$ python -q
>>> import numpy as np
>>> np.set_printoptions(precision=2, suppress=True, linewidth=140)
>>> def rd(a):
...     return np.round(a, 2) + 0
... 
>>> sig = 5 * 0.7 ** np.arange(3)
>>> rng = np.random.default_rng(278548)
>>> W0 = rng.normal(size=(29, 3)) * rng.permutation(sig)
>>> rd(W0)
array([[ 10.12,  -2.23,   0.75],
       [ -1.47,  -4.84,   2.33],
       [  6.03,   2.65,  -0.63],
       [ -5.57,  -0.6 ,  -1.07],
       [ -5.67,   3.74,   0.25],
       [ -0.75,  -2.22,  -0.89],
       [  4.42,   3.3 ,   1.49],
       [  5.74,  -1.83,  -4.32],
       [  0.63,   4.51,   1.07],
       [ -0.99,   2.7 ,   2.28],
       [  4.89,   5.74,   1.09],
       [ 11.44,  -0.32,  -1.89],
       [-10.87,   5.4 ,   0.26],
       [ -3.36,   9.56,   1.97],
       [ -0.4 ,   1.61,   0.68],
       [ -0.4 ,  -6.09,   0.74],
       [ -4.68,   2.47,   1.67],
       [ -4.85,   8.75,  -2.66],
       [  2.53,   5.59,   0.3 ],
       [ -1.48,   5.4 ,   0.89],
       [ -2.1 ,  -1.24,   1.55],
       [ -4.07,  -4.86,  -5.07],
       [  0.73,  -1.09,  -1.75],
       [ -3.43,   0.15,  -4.92],
       [ -4.02,  -1.11,   4.11],
       [ -3.17,  -3.32,  -4.57],
       [  1.83,  -0.72,   3.48],
       [  3.08,   4.66,   0.7 ],
       [ -1.74,  -0.4 ,  -2.26]])
>>> Ac = W0 - W0.mean(axis=0)
>>> V = np.linalg.svd(Ac)[2][:2]
>>> other = Ac - Ac @ V.T @ V
>>> rd((Ac @ V.T).std(axis=0))
array([4.87, 3.93])
>>> print(rd(other.std(axis=0)))
[0.09 0.5  2.23]
>>> np.linalg.norm(other, axis=1).round(6).argmax()
np.int64(24)
>>> print(rd(np.diag(V.T @ V)))
[1.   0.95 0.05]
>>> G = np.cov(W0, rowvar=False)
>>> rd(np.median(W0, axis=0))
array([-0.99,  0.15,  0.68])
>>> G.shape
(3, 3)
>>> rd(np.linalg.eigvalsh(G)[::-1])
array([24.58, 15.99,  5.4 ])
>>> print(rd(np.corrcoef(W0.T)))
[[ 1.   -0.12  0.02]
 [-0.12  1.    0.24]
 [ 0.02  0.24  1.  ]]
>>> np.argsort(-W0.std(axis=0).round(6), kind="stable")
array([0, 1, 2])
>>> q, r_ = np.linalg.qr(W0)
>>> q.shape, r_.shape
((29, 3), (3, 3))
>>> rd(q.T @ q)
array([[1., 0., 0.],
       [0., 1., 0.],
       [0., 0., 1.]])
>>> rd(q @ r_)
array([[ 10.12,  -2.23,   0.75],
       [ -1.47,  -4.84,   2.33],
       [  6.03,   2.65,  -0.63],
       [ -5.57,  -0.6 ,  -1.07],
       [ -5.67,   3.74,   0.25],
       [ -0.75,  -2.22,  -0.89],
       [  4.42,   3.3 ,   1.49],
       [  5.74,  -1.83,  -4.32],
       [  0.63,   4.51,   1.07],
       [ -0.99,   2.7 ,   2.28],
       [  4.89,   5.74,   1.09],
       [ 11.44,  -0.32,  -1.89],
       [-10.87,   5.4 ,   0.26],
       [ -3.36,   9.56,   1.97],
       [ -0.4 ,   1.61,   0.68],
       [ -0.4 ,  -6.09,   0.74],
       [ -4.68,   2.47,   1.67],
       [ -4.85,   8.75,  -2.66],
       [  2.53,   5.59,   0.3 ],
       [ -1.48,   5.4 ,   0.89],
       [ -2.1 ,  -1.24,   1.55],
       [ -4.07,  -4.86,  -5.07],
       [  0.73,  -1.09,  -1.75],
       [ -3.43,   0.15,  -4.92],
       [ -4.02,  -1.11,   4.11],
       [ -3.17,  -3.32,  -4.57],
       [  1.83,  -0.72,   3.48],
       [  3.08,   4.66,   0.7 ],
       [ -1.74,  -0.4 ,  -2.26]])
>>> rd(np.trace(q @ q.T))
np.float64(3.0)
>>> other = np.c_[W0[:, :2] @ np.array([[2, -1], [1, -1]]), np.array([9, 5, 0, 1, 4, -2, -6, 5, 6, -9, 7, 4, 9, -6, -4, -9, 8, 2, -5, 5, 0, -6, -3, 0, 8, 6, -1, -4, -3])]
>>> print(rd(other))
[[ 18.02  -7.89   9.  ]
 [ -7.77   6.3    5.  ]
 [ 14.71  -8.68   0.  ]
 [-11.74   6.17   1.  ]
 [ -7.59   1.93   4.  ]
 [ -3.72   2.97  -2.  ]
 [ 12.13  -7.71  -6.  ]
 [  9.66  -3.91   5.  ]
 [  5.78  -5.14   6.  ]
 [  0.71  -1.71  -9.  ]
 [ 15.52 -10.63   7.  ]
 [ 22.55 -11.12   4.  ]
 [-16.33   5.47   9.  ]
 [  2.85  -6.2   -6.  ]
 [  0.8   -1.21  -4.  ]
 [ -6.88   6.48  -9.  ]
 [ -6.89   2.21   8.  ]
 [ -0.95  -3.9    2.  ]
 [ 10.65  -8.12  -5.  ]
 [  2.44  -3.92   5.  ]
 [ -5.45   3.34   0.  ]
 [-12.99   8.92  -6.  ]
 [  0.37   0.36  -3.  ]
 [ -6.71   3.28   0.  ]
 [ -9.15   5.13   8.  ]
 [ -9.66   6.49   6.  ]
 [  2.93  -1.1   -1.  ]
 [ 10.82  -7.74  -4.  ]
 [ -3.87   2.14  -3.  ]]
>>> print(rd(np.linalg.norm(np.linalg.qr(W0)[0].T @ other, axis=0) ** 2 / ((other ** 2).sum(axis=0) + 1e-12)))
[1.   1.   0.01]
>>> np.linalg.matrix_rank(other)
np.int64(3)
>>> np.linalg.matrix_rank(np.c_[W0, other])
np.int64(4)
>>> r0 = np.array([2, 2, 3, 1, 2, 3, 1]) + 0.5
>>> F = np.outer(r0, r0) / (r0 @ r0)
>>> rd(F)
array([[0.13, 0.13, 0.18, 0.08, 0.13, 0.18, 0.08],
       [0.13, 0.13, 0.18, 0.08, 0.13, 0.18, 0.08],
       [0.18, 0.18, 0.26, 0.11, 0.18, 0.26, 0.11],
       [0.08, 0.08, 0.11, 0.05, 0.08, 0.11, 0.05],
       [0.13, 0.13, 0.18, 0.08, 0.13, 0.18, 0.08],
       [0.18, 0.18, 0.26, 0.11, 0.18, 0.26, 0.11],
       [0.08, 0.08, 0.11, 0.05, 0.08, 0.11, 0.05]])
>>> x = np.array([-2, -2, 1, 0, -2, -3, 2])
>>> (x - F @ x) @ (F @ x)
np.float64(0.0)
>>> rd(F @ x)
array([-0.99, -0.99, -1.39, -0.6 , -0.99, -1.39, -0.6 ])
>>> rd(np.linalg.eigvalsh(2 * F - np.eye(7)))
array([-1., -1., -1., -1., -1., -1.,  1.])
>>> vals, V = np.linalg.eigh(F)
>>> x = np.array([1, -5, 1, 4, 5, -5, -4])
>>> rd(V * np.maximum(vals, 0) @ V.T)
array([[0.13, 0.13, 0.18, 0.08, 0.13, 0.18, 0.08],
       [0.13, 0.13, 0.18, 0.08, 0.13, 0.18, 0.08],
       [0.18, 0.18, 0.26, 0.11, 0.18, 0.26, 0.11],
       [0.08, 0.08, 0.11, 0.05, 0.08, 0.11, 0.05],
       [0.13, 0.13, 0.18, 0.08, 0.13, 0.18, 0.08],
       [0.18, 0.18, 0.26, 0.11, 0.18, 0.26, 0.11],
       [0.08, 0.08, 0.11, 0.05, 0.08, 0.11, 0.05]])
>>> rd(x @ F @ x / (x @ x)), rd(vals[0]), rd(vals[-1])
(np.float64(0.03), np.float64(0.0), np.float64(1.0))
>>> (np.sign(V[:, -1].round(6)) == np.sign(V[0, -1].round(6))).astype(int)
array([1, 1, 1, 1, 1, 1, 1])
>>> rd(np.abs(F).sum(axis=1).max()), rd(np.abs(vals).max())
(np.float64(1.28), np.float64(1.0))
>>> print(rd(F[5] @ F[4]))
0.18
>>> rd(np.linalg.norm(F) ** 2 / np.linalg.norm(F, 2) ** 2)
np.float64(1.0)
>>> rd(np.linalg.norm(F, 1)), rd(np.linalg.norm(F, np.inf))
(np.float64(1.28), np.float64(1.28))
>>> rd(np.linalg.norm(F, "nuc"))
np.float64(1.0)
>>> rd(np.linalg.norm(F, axis=1))
array([0.36, 0.36, 0.51, 0.22, 0.36, 0.51, 0.22])
>>> vals, V = np.linalg.eigh(F)
>>> np.unique(vals.round(6) + 0, return_counts=True)[1]
array([6, 1])
>>> print((vals > 1e-8).sum(), (vals < -1e-8).sum())
1 0
>>> rd(np.linalg.svd(F, compute_uv=False))
array([1., 0., 0., 0., 0., 0., 0.])
>>> rd(vals)
array([0., 0., 0., 0., 0., 0., 1.])
>>> rd(np.linalg.eigvalsh(F + 4 * np.eye(7)))
array([4., 4., 4., 4., 4., 4., 5.])
>>> rd(V.T @ F @ V)
array([[0., 0., 0., 0., 0., 0., 0.],
       [0., 0., 0., 0., 0., 0., 0.],
       [0., 0., 0., 0., 0., 0., 0.],
       [0., 0., 0., 0., 0., 0., 0.],
       [0., 0., 0., 0., 0., 0., 0.],
       [0., 0., 0., 0., 0., 0., 0.],
       [0., 0., 0., 0., 0., 0., 1.]])
>>> rd(np.linalg.eigvalsh(F @ F))
array([0., 0., 0., 0., 0., 0., 1.])
>>> np.abs(V[:, -1]).round(6).argmax()
np.int64(2)
>>> X = np.array([[3.96, 3.93, -1.21], [-6.69, 0.42, -4.5], [3.27, 3.54, 3.2]])
>>> rd((X + X.T) / 2)
array([[ 3.96, -1.38,  1.03],
       [-1.38,  0.42, -0.48],
       [ 1.03, -0.48,  3.2 ]])
>>> rd(np.linalg.det(X))
np.float64(125.03)
>>> np.trace(X)
np.float64(7.58)
>>> np.allclose(X, X.T)
False
>>> print(np.allclose(X @ X.T, X.T @ X))
False
>>> print(rd(np.linalg.matrix_power(X, 3)))
[[-230.35 -145.09 -124.87]
 [  80.18 -219.66  216.24]
 [-204.32  -24.43 -146.04]]
>>> x = np.array([0, 3, 0])
>>> y = X @ x
>>> rd(y)
array([11.79,  1.26, 10.62])
>>> rd(np.linalg.solve(X, X[:, 0]))
array([1., 0., 0.])
>>> rd(np.linalg.solve(X, 2 * y))
array([0., 6., 0.])
>>> print(rd(np.linalg.solve(X.T, X[1])))
[0. 1. 0.]
>>> labels = rng.integers(0, 2, 5)
>>> E = (labels[:, None] == labels) * 2 + np.eye(5)
>>> print(E)
[[3. 2. 0. 2. 0.]
 [2. 3. 0. 2. 0.]
 [0. 0. 3. 0. 2.]
 [2. 2. 0. 3. 0.]
 [0. 0. 2. 0. 3.]]
>>> vals, V = np.linalg.eigh(E)
>>> print(rd(np.linalg.eigvalsh(E + 5 * np.eye(5))))
[ 6.  6.  6. 10. 12.]
>>> print(rd(vals))
[1. 1. 1. 5. 7.]
>>> rd(V.T @ V)
array([[1., 0., 0., 0., 0.],
       [0., 1., 0., 0., 0.],
       [0., 0., 1., 0., 0.],
       [0., 0., 0., 1., 0.],
       [0., 0., 0., 0., 1.]])
>>> vals.sum(), np.trace(E)
(np.float64(15.0), np.float64(15.0))
>>> print((vals > 1e-8).sum(), (vals < -1e-8).sum())
5 0
>>> rd(V.T @ E @ V)
array([[1., 0., 0., 0., 0.],
       [0., 1., 0., 0., 0.],
       [0., 0., 1., 0., 0.],
       [0., 0., 0., 5., 0.],
       [0., 0., 0., 0., 7.]])
>>> rd(np.linalg.svd(E, compute_uv=False))
array([7., 5., 1., 1., 1.])
>>> w1 = np.array([[2, 1], [3, -3], [0, 0], [-1, -2], [-2, 0], [-2, 3], [0, 3]])
>>> c = np.array([1, 2])
>>> act = np.maximum(F @ w1 + c, 0)
>>> (act > 0).mean(axis=0)
array([1., 1.])
>>> rd(act)
array([[0.95, 2.37],
       [0.95, 2.37],
       [0.93, 2.51],
       [0.97, 2.22],
       [0.95, 2.37],
       [0.93, 2.51],
       [0.97, 2.22]])
>>> W2 = np.array([[1, -2, 1], [-1, -1, 2]])
>>> print(w1 @ W2)
[[ 1 -5  4]
 [ 6 -3 -3]
 [ 0  0  0]
 [ 1  4 -5]
 [-2  4 -2]
 [-5  1  4]
 [-3 -3  6]]
>>> rd(act @ W2)
array([[-1.42, -4.26,  5.68],
       [-1.42, -4.26,  5.68],
       [-1.59, -4.37,  5.95],
       [-1.25, -4.16,  5.41],
       [-1.42, -4.26,  5.68],
       [-1.59, -4.37,  5.95],
       [-1.25, -4.16,  5.41]])
>>> E[0] @ E[2]
np.float64(0.0)
>>> np.linalg.norm(E, axis=1).argmax()
np.int64(0)
>>> print(rd(np.linalg.norm(E, axis=1)))
[4.12 4.12 3.61 4.12 3.61]
>>> rd(np.linalg.norm(E[0], 1)), rd(np.linalg.norm(E[0], np.inf))
(np.float64(7.0), np.float64(3.0))
>>> print(rd(np.linalg.norm(E[0] - E[2])))
5.48
>>> print(rd(np.linalg.norm(E, axis=0)))
[4.12 4.12 3.61 4.12 3.61]
>>> E @ E
array([[17., 16.,  0., 16.,  0.],
       [16., 17.,  0., 16.,  0.],
       [ 0.,  0., 13.,  0., 12.],
       [16., 16.,  0., 17.,  0.],
       [ 0.,  0., 12.,  0., 13.]])
>>> (E != 0).astype(int)
array([[1, 1, 0, 1, 0],
       [1, 1, 0, 1, 0],
       [0, 0, 1, 0, 1],
       [1, 1, 0, 1, 0],
       [0, 0, 1, 0, 1]])
>>> (np.linalg.matrix_power((E != 0) + (E.T != 0) + np.eye(5), 5) > 0).astype(int)
array([[1, 1, 0, 1, 0],
       [1, 1, 0, 1, 0],
       [0, 0, 1, 0, 1],
       [1, 1, 0, 1, 0],
       [0, 0, 1, 0, 1]])
>>> x = np.ones(5)
>>> for _ in range(5):
...     x = E @ x
...     x /= np.linalg.norm(x)
...     print(round(x @ E @ x, 2))
... 
6.49
6.7
6.84
6.91
6.95
>>> rd(np.linalg.eigvalsh(E)[-1])
np.float64(7.0)
>>> rd(x)
array([0.57, 0.57, 0.11, 0.57, 0.11])
>>> J = np.loadtxt("test11.csv", delimiter=",")
>>> rd(J)
array([[ 0.53, -0.05,  0.  , -0.02,  0.05, -0.26,  0.3 ,  0.29],
       [-0.05,  1.  ,  0.  ,  0.  ,  0.  , -0.03,  0.03,  0.03],
       [ 0.  ,  0.  ,  1.  ,  0.  ,  0.  ,  0.  ,  0.  ,  0.  ],
       [-0.02,  0.  ,  0.  ,  1.  ,  0.  , -0.01,  0.02,  0.02],
       [ 0.05,  0.  ,  0.  ,  0.  ,  0.99,  0.03, -0.03, -0.03],
       [-0.26, -0.03,  0.  , -0.01,  0.03,  0.86,  0.16,  0.16],
       [ 0.3 ,  0.03,  0.  ,  0.02, -0.03,  0.16,  0.81, -0.18],
       [ 0.29,  0.03,  0.  ,  0.02, -0.03,  0.16, -0.18,  0.82]])
>>> left, sig, vt = np.linalg.svd(J)
>>> V = vt[:(sig > 1e-8).sum()]
>>> x = J[4] + -1 * J[1] + rng.integers(2) * np.eye(8)[5]
>>> print(rd(x))
[ 0.1  -0.99  0.    0.01  0.99  1.05 -0.06 -0.06]
>>> rd(np.diag(V.T @ V))
array([0.53, 1.  , 1.  , 1.  , 0.99, 0.86, 0.81, 0.82])
>>> rd(np.linalg.norm(x - V.T @ V @ x))
np.float64(0.38)
>>> np.allclose(V.T @ V @ x, x)
False
